$ python3 -q
>>> import numpy as np
>>> from numpy import linalg as LA
>>> np.set_printoptions(suppress=True, linewidth=120)
>>> def rnd(a):
...     return np.round(a, 4) + 0
... 
>>> F = np.loadtxt("run15.csv", delimiter=",")
>>> print(F)
[[ 0.  0.  0.  0.]
 [ 0. -1.  0.  0.]
 [ 0.  0.  0.  0.]
 [ 0.  0.  0. -1.]]
>>> vals, evecs = LA.eigh(F)
>>> x = np.array([3, 0, 1, 0])
>>> print(x @ F @ x / (x @ x), vals[0], vals[-1])
0.0 -1.0 0.0
>>> print(np.abs(F).sum(axis=1).max(), np.abs(vals).max())
1.0 1.0
>>> print(np.abs(np.diag(LA.qr(F)[1])) > 1e-9)
[False  True False  True]
>>> print(rnd(np.trace(LA.pinv(F) @ F)))
2.0
>>> print(rnd(F @ LA.pinv(F) @ F))
[[ 0.  0.  0.  0.]
 [ 0. -1.  0.  0.]
 [ 0.  0.  0.  0.]
 [ 0.  0.  0. -1.]]
>>> feats, _ = LA.qr(np.array([[-0.2, -0.1, -1.0, 0.1],
...     [-0.2, 1.2, 0.2, 0.8],
...     [-0.9, -0.3, -1.2, -0.8],
...     [-1.0, 0.5, 1.5, 0.6]]))
>>> print(rnd(feats))
[[-0.1455  0.1138 -0.4808 -0.8572]
 [-0.1455 -0.8883 -0.413   0.1384]
 [-0.6547  0.3964 -0.4775  0.4316]
 [-0.7274 -0.2019  0.6085 -0.2447]]
>>> print(rnd(LA.norm(feats, axis=0)))
[1. 1. 1. 1.]
>>> print(rnd(feats @ feats.T))
[[1. 0. 0. 0.]
 [0. 1. 0. 0.]
 [0. 0. 1. 0.]
 [0. 0. 0. 1.]]
>>> print(rnd(LA.pinv(feats)))
[[-0.1455 -0.1455 -0.6547 -0.7274]
 [ 0.1138 -0.8883  0.3964 -0.2019]
 [-0.4808 -0.413  -0.4775  0.6085]
 [-0.8572  0.1384  0.4316 -0.2447]]
>>> print(rnd(feats.T @ feats))
[[1. 0. 0. 0.]
 [0. 1. 0. 0.]
 [0. 0. 1. 0.]
 [0. 0. 0. 1.]]
